$ python3 -q
>>> import numpy as np
>>> np.set_printoptions(precision=1, suppress=True, linewidth=160, floatmode="fixed")
>>> rd = lambda a: np.round(a, 1) + 0
>>> M = np.load("case0.npy")
>>> print(M)
[[-4  0  2  4  0 -2]
 [-2  4  0  2 -4  0]
 [-4  6  6  4 -6 -6]
 [ 0  0  0 -4  0  2]
 [ 0  0  0 -2  4  0]
 [ 0  0  0 -4  6  6]]
>>> r0 = np.array([0, -3])
>>> print(np.polyval(r0, M[1]))
[-3 -3 -3 -3 -3 -3]
>>> print(np.cross(M[1, :3], M[3, :3]))
[0 0 0]
>>> print(np.convolve(M[1], r0))
[  0   6 -12   0  -6  12   0]
>>> O, R = np.linalg.qr(M)
>>> print(rd(O.T @ O))
[[1.0 0.0 0.0 0.0 0.0 0.0]
 [0.0 1.0 0.0 0.0 0.0 0.0]
 [0.0 0.0 1.0 0.0 0.0 0.0]
 [0.0 0.0 0.0 1.0 0.0 0.0]
 [0.0 0.0 0.0 0.0 1.0 0.0]
 [0.0 0.0 0.0 0.0 0.0 1.0]]
>>> print(rd(R))
[[ 6.0 -5.3 -5.3 -6.0  5.3  5.3]
 [ 0.0 -4.9 -1.6  0.0  4.9  1.6]
 [ 0.0  0.0  3.0  0.0  0.0 -3.0]
 [ 0.0  0.0  0.0  6.0 -5.3 -5.3]
 [ 0.0  0.0  0.0  0.0 -4.9 -1.6]
 [ 0.0  0.0  0.0  0.0  0.0  3.0]]
>>> print(rd(np.abs(np.diag(R))))
[6.0 4.9 3.0 6.0 4.9 3.0]
>>> print(np.allclose(R.T @ R, M.T @ M))
True
>>> print(abs(R[0, 0]), rd(np.linalg.norm(M[:, 0])))
6.0 6.0
>>> data = np.loadtxt("x.csv", delimiter=",")
>>> print(data)
[[  0.0  -2.0  -3.0   2.0   2.0   3.0  -3.0   2.0  -3.0   1.0  -3.0  -2.0]
 [  3.0   2.0  -1.0   1.0  -2.0  -3.0   1.0   2.0  -1.0  -3.0  -1.0  -3.0]
 [ -2.0  -3.0   1.0  -2.0  -2.0  -1.0  -3.0   3.0   1.0   2.0   1.0   0.0]
 [ -1.0   0.0  -3.0  -2.0   2.0  -1.0   0.0   1.0  -1.0   0.0   2.0   3.0]
 [  3.0   0.0  -3.0   0.0  -1.0  -3.0  -1.0  -3.0  -1.0   0.0  -2.0  -1.0]
 [ 15.0   8.0  -8.0   7.0  -8.0 -12.0   2.0  12.0  -8.0 -14.0  -8.0 -17.0]]
>>> T = np.stack([data, 5 * data, data[::-1]])
>>> print(rd(np.linalg.norm(T, axis=(1, 2))))
[ 40.2 200.9  40.2]
>>> print(T.sum(axis=0))
[[  15.0   -4.0  -26.0   19.0    4.0    6.0  -16.0   24.0  -26.0   -8.0  -26.0  -29.0]
 [  21.0   12.0   -9.0    6.0  -13.0  -21.0    5.0    9.0   -7.0  -18.0   -8.0  -19.0]
 [ -13.0  -18.0    3.0  -14.0  -10.0   -7.0  -18.0   19.0    5.0   12.0    8.0    3.0]
 [  -8.0   -3.0  -17.0  -14.0   10.0   -7.0   -3.0    9.0   -5.0    2.0   13.0   18.0]
 [  21.0    2.0  -19.0    1.0   -8.0  -21.0   -5.0  -16.0   -7.0   -3.0  -13.0   -9.0]
 [  90.0   46.0  -51.0   44.0  -46.0  -69.0    9.0   74.0  -51.0  -83.0  -51.0 -104.0]]
